$ python -q
>>> import numpy as np
>>> np.set_printoptions(precision=3, suppress=True, linewidth=100)
>>> def rd(a):
...     return np.round(a, 3) + 0
... 
>>> F = np.loadtxt("layer16.csv", delimiter=",")
>>> F
array([[1.   , 0.7  , 0.49 , 0.343, 0.24 , 0.168, 0.118, 0.082],
       [0.7  , 1.   , 0.7  , 0.49 , 0.343, 0.24 , 0.168, 0.118],
       [0.49 , 0.7  , 1.   , 0.7  , 0.49 , 0.343, 0.24 , 0.168],
       [0.343, 0.49 , 0.7  , 1.   , 0.7  , 0.49 , 0.343, 0.24 ],
       [0.24 , 0.343, 0.49 , 0.7  , 1.   , 0.7  , 0.49 , 0.343],
       [0.168, 0.24 , 0.343, 0.49 , 0.7  , 1.   , 0.7  , 0.49 ],
       [0.118, 0.168, 0.24 , 0.343, 0.49 , 0.7  , 1.   , 0.7  ],
       [0.082, 0.118, 0.168, 0.24 , 0.343, 0.49 , 0.7  , 1.   ]])
>>> other = np.linalg.inv(F)
>>> print(rd(np.linalg.det(F) * other))
[[ 0.018 -0.012  0.     0.     0.     0.     0.     0.   ]
 [-0.012  0.026 -0.012  0.     0.     0.     0.     0.   ]
 [ 0.    -0.012  0.026 -0.012  0.     0.     0.     0.   ]
 [ 0.     0.    -0.012  0.026 -0.012  0.     0.     0.   ]
 [ 0.     0.     0.    -0.012  0.026 -0.012  0.     0.   ]
 [ 0.     0.     0.     0.    -0.012  0.026 -0.012  0.   ]
 [ 0.     0.     0.     0.     0.    -0.012  0.026 -0.012]
 [ 0.     0.     0.     0.     0.     0.    -0.012  0.018]]
>>> rd(other)
array([[ 1.961, -1.373,  0.   ,  0.   ,  0.001,  0.001, -0.004,  0.003],
       [-1.373,  2.922, -1.373,  0.   , -0.001,  0.   ,  0.004, -0.004],
       [ 0.   , -1.373,  2.922, -1.373,  0.   , -0.001,  0.   ,  0.001],
       [ 0.   ,  0.   , -1.373,  2.922, -1.373,  0.   , -0.001,  0.001],
       [ 0.001, -0.001,  0.   , -1.373,  2.922, -1.373,  0.   ,  0.   ],
       [ 0.001,  0.   , -0.001,  0.   , -1.373,  2.922, -1.373,  0.   ],
       [-0.004,  0.004,  0.   , -0.001,  0.   , -1.373,  2.922, -1.373],
       [ 0.003, -0.004,  0.001,  0.001,  0.   ,  0.   , -1.373,  1.961]])
>>> print(rd(F @ other))
[[1. 0. 0. 0. 0. 0. 0. 0.]
 [0. 1. 0. 0. 0. 0. 0. 0.]
 [0. 0. 1. 0. 0. 0. 0. 0.]
 [0. 0. 0. 1. 0. 0. 0. 0.]
 [0. 0. 0. 0. 1. 0. 0. 0.]
 [0. 0. 0. 0. 0. 1. 0. 0.]
 [0. 0. 0. 0. 0. 0. 1. 0.]
 [0. 0. 0. 0. 0. 0. 0. 1.]]
>>> np.allclose(other, F.T)
False
>>> w, vecs = np.linalg.eigh(F)
>>> np.unique(w.round(6) + 0, return_counts=True)[1]
array([1, 1, 1, 1, 1, 1, 1, 1])
>>> print(w.sum(), np.trace(F))
8.0 8.0
>>> Lm = np.linalg.cholesky(F)
>>> rd(np.diag(Lm) ** 2)
array([1.  , 0.51, 0.51, 0.51, 0.51, 0.51, 0.51, 0.51])
>>> np.linalg.eigvalsh(F).min() > 0
np.True_
>>> rd(np.prod(np.diag(Lm)) ** 2), rd(np.linalg.det(F))
(np.float64(0.009), np.float64(0.009))
>>> def softmax(z):
...     e = np.exp(z - z.max(axis=-1, keepdims=True))
...     return e / e.sum(axis=-1, keepdims=True)
... 
>>> rd(softmax(F[2]))
array([0.118, 0.145, 0.196, 0.145, 0.118, 0.102, 0.092, 0.085])
>>> print(rd(softmax(10 * F[2])))
[0.005 0.045 0.898 0.045 0.005 0.001 0.    0.   ]
>>> rd(softmax(F).sum(axis=1))
array([1., 1., 1., 1., 1., 1., 1., 1.])
>>> S = F @ F.T / np.sqrt(8)
>>> rd(softmax(S)[2] @ F)
array([0.413, 0.504, 0.557, 0.571, 0.55 , 0.503, 0.436, 0.351])
>>> softmax(S).round(6).argmax(axis=1)
array([1, 1, 2, 3, 4, 5, 6, 6])
>>> f = np.array([2, -2])
>>> rd(np.cross(F[6, :3], F[5, :3]))
array([0., 0., 0.])
>>> arr = np.array([[2.8, -1.1, 0.1, 0.0, -0.1, -0.5, 0.2, -0.1, -0.4, -0.5],
...     [-0.5, -0.8, 1.3, -0.4, 0.0, -1.9, 0.6, -1.5, -1.0, -0.6],
...     [1.4, 0.1, 0.1, -0.7, 0.4, 0.6, 0.5, 1.0, 0.0, 0.1],
...     [1.0, -0.1, -0.1, -0.4, 0.6, -1.7, -0.2, 0.6, 1.5, 0.0],
...     [1.2, -1.9, -0.5, 0.2, 1.4, -0.8, -0.6, -0.1, -1.0, 0.8],
...     [-2.0, 0.7, -0.4, -0.2, -1.0, 2.1, 0.1, -2.4, -0.9, -0.9],
...     [-0.4, 1.2, 2.4, 0.0, -1.7, -1.3, 0.0, 0.3, -0.1, 1.2],
...     [-0.2, -2.3, -0.2, -0.2, 0.0, 2.3, -0.1, -0.1, -0.9, -1.7]])
>>> print(arr)
[[ 2.8 -1.1  0.1  0.  -0.1 -0.5  0.2 -0.1 -0.4 -0.5]
 [-0.5 -0.8  1.3 -0.4  0.  -1.9  0.6 -1.5 -1.  -0.6]
 [ 1.4  0.1  0.1 -0.7  0.4  0.6  0.5  1.   0.   0.1]
 [ 1.  -0.1 -0.1 -0.4  0.6 -1.7 -0.2  0.6  1.5  0. ]
 [ 1.2 -1.9 -0.5  0.2  1.4 -0.8 -0.6 -0.1 -1.   0.8]
 [-2.   0.7 -0.4 -0.2 -1.   2.1  0.1 -2.4 -0.9 -0.9]
 [-0.4  1.2  2.4  0.  -1.7 -1.3  0.   0.3 -0.1  1.2]
 [-0.2 -2.3 -0.2 -0.2  0.   2.3 -0.1 -0.1 -0.9 -1.7]]
>>> Uu, s = np.linalg.svd(arr)
Traceback (most recent call last):
  File "<python-input-28>", line 1, in <module>
    Uu, s = np.linalg.svd(arr)
    ^^^^^
ValueError: too many values to unpack (expected 2)
>>> Uu, s, Vh = np.linalg.svd(arr, full_matrices=False)
>>> rd(s / s[0])
array([1.   , 0.89 , 0.647, 0.463, 0.351, 0.315, 0.205, 0.114])
>>> np.allclose(Uu * s @ Vh, arr)
True
>>> (s > 1e-8).sum()
np.int64(8)
>>> print(rd(s))
[5.667 5.044 3.664 2.623 1.988 1.787 1.16  0.644]
>>> rd(Uu.T @ Uu)
array([[1., 0., 0., 0., 0., 0., 0., 0.],
       [0., 1., 0., 0., 0., 0., 0., 0.],
       [0., 0., 1., 0., 0., 0., 0., 0.],
       [0., 0., 0., 1., 0., 0., 0., 0.],
       [0., 0., 0., 0., 1., 0., 0., 0.],
       [0., 0., 0., 0., 0., 1., 0., 0.],
       [0., 0., 0., 0., 0., 0., 1., 0.],
       [0., 0., 0., 0., 0., 0., 0., 1.]])
>>> x = np.array([1, 0, -1, -1, 1, -1, 0, 1, 2, 0])
>>> a = np.maximum(arr @ x, 0)
>>> rd(np.maximum(arr @ (3 * x), 0))
array([ 6.6,  0. ,  8.4, 22.2,  4.8,  0. ,  0. ,  0. ])
>>> print(rd(np.maximum(arr @ x, 0) - np.maximum(-arr @ x, 0)))
[ 2.2 -3.   2.8  7.4  1.6 -8.7 -3.1 -4. ]
>>> print(arr * (a > 1e-9)[:, None])
[[ 2.8 -1.1  0.1  0.  -0.1 -0.5  0.2 -0.1 -0.4 -0.5]
 [-0.  -0.   0.  -0.   0.  -0.   0.  -0.  -0.  -0. ]
 [ 1.4  0.1  0.1 -0.7  0.4  0.6  0.5  1.   0.   0.1]
 [ 1.  -0.1 -0.1 -0.4  0.6 -1.7 -0.2  0.6  1.5  0. ]
 [ 1.2 -1.9 -0.5  0.2  1.4 -0.8 -0.6 -0.1 -1.   0.8]
 [-0.   0.  -0.  -0.  -0.   0.   0.  -0.  -0.  -0. ]
 [-0.   0.   0.   0.  -0.  -0.   0.   0.  -0.   0. ]
 [-0.  -0.  -0.  -0.   0.   0.  -0.  -0.  -0.  -0. ]]
